% ipython --no-banner

In [1]: import numpy as np

In [2]: np.set_printoptions(precision=2, suppress=True, linewidth=100)

In [3]: arr = np.loadtxt("m.csv", delimiter=",")

In [4]: arr
Out[4]: 
array([[ 0., -3.,  0.,  0.],
       [-3.,  2., -3.,  0.],
       [ 0., -3.,  3., -3.],
       [ 0.,  0., -3.,  2.]])

In [5]: round(float(np.linalg.norm(arr, 1)), 2), round(np.linalg.norm(arr, np.inf), 2)
Out[5]: (9.0, np.float64(9.0))

In [6]: round(np.linalg.norm(arr, "nuc"), 2)
Out[6]: np.float64(13.86)

In [7]: np.linalg.norm(arr, axis=1).argmax()
Out[7]: np.int64(2)

In [8]: arr[1] @ arr[0]
Out[8]: np.float64(-6.0)

In [9]: round(float(np.linalg.norm(arr) ** 2 / np.linalg.norm(arr, 2) ** 2), 2)
Out[9]: 1.41

In [10]: hat = np.triu(np.array([[2, 0, 1, 0], [2, 0, 0, 2], [0, 2, 1, 2], [1, 2, 0, 1]]), 1) + np.eye(4)

In [11]: B = hat @ arr @ np.linalg.inv(hat)

In [12]: B
Out[12]: 
array([[ 0., -6.,  3.,  3.],
       [-3.,  2., -6., 12.],
       [ 0., -3., -3., 13.],
       [ 0.,  0., -3.,  8.]])

In [13]: np.poly(B)
Out[13]: array([  1.,  -7., -11.,  69.,  27.])

In [14]: hat @ arr - arr @ hat
Out[14]: 
array([[ 0., -3.,  3.,  3.],
       [ 0.,  0., -3.,  6.],
       [ 0.,  0., -6.,  4.],
       [ 0.,  0.,  0.,  6.]])

In [15]: B = np.array([[0, 1, 1], [0, 2, 0]])

In [16]: C = np.kron(B, arr)

In [17]: round(float(np.linalg.norm(C, 2)), 2), round(float(np.linalg.norm(B, 2) * np.linalg.norm(arr, 2)), 2)
Out[17]: (16.26, 16.26)

In [18]: np.linalg.eigvals(arr)
Out[18]: array([ 7.11,  3.32, -3.05, -0.37])

In [19]: B = np.linalg.inv(arr)

In [20]: B
Out[20]: 
array([[-0.89, -0.33,  0.67,  1.  ],
       [-0.33, -0.  , -0.  , -0.  ],
       [ 0.67,  0.  , -0.67, -1.  ],
       [ 1.  , -0.  , -1.  , -1.  ]])

In [21]: np.round(arr @ B, 2) + 0
Out[21]: 
array([[1., 0., 0., 0.],
       [0., 1., 0., 0.],
       [0., 0., 1., 0.],
       [0., 0., 0., 1.]])

In [22]: np.round(np.linalg.det(arr) * np.linalg.det(B), 2)
Out[22]: np.float64(1.0)

In [23]: np.allclose(B, arr.T)
Out[23]: False

In [24]: np.round(np.linalg.cond(arr), 2)
Out[24]: np.float64(18.97)

In [25]: np.round(np.linalg.inv(B), 2) + 0
Out[25]: 
array([[ 0., -3.,  0.,  0.],
       [-3.,  2., -3.,  0.],
       [ 0., -3.,  3., -3.],
       [ 0.,  0., -3.,  2.]])

In [26]: np.linalg.det(arr) * B
Out[26]: 
array([[-24.,  -9.,  18.,  27.],
       [ -9.,  -0.,  -0.,  -0.],
       [ 18.,   0., -18., -27.],
       [ 27.,  -0., -27., -27.]])
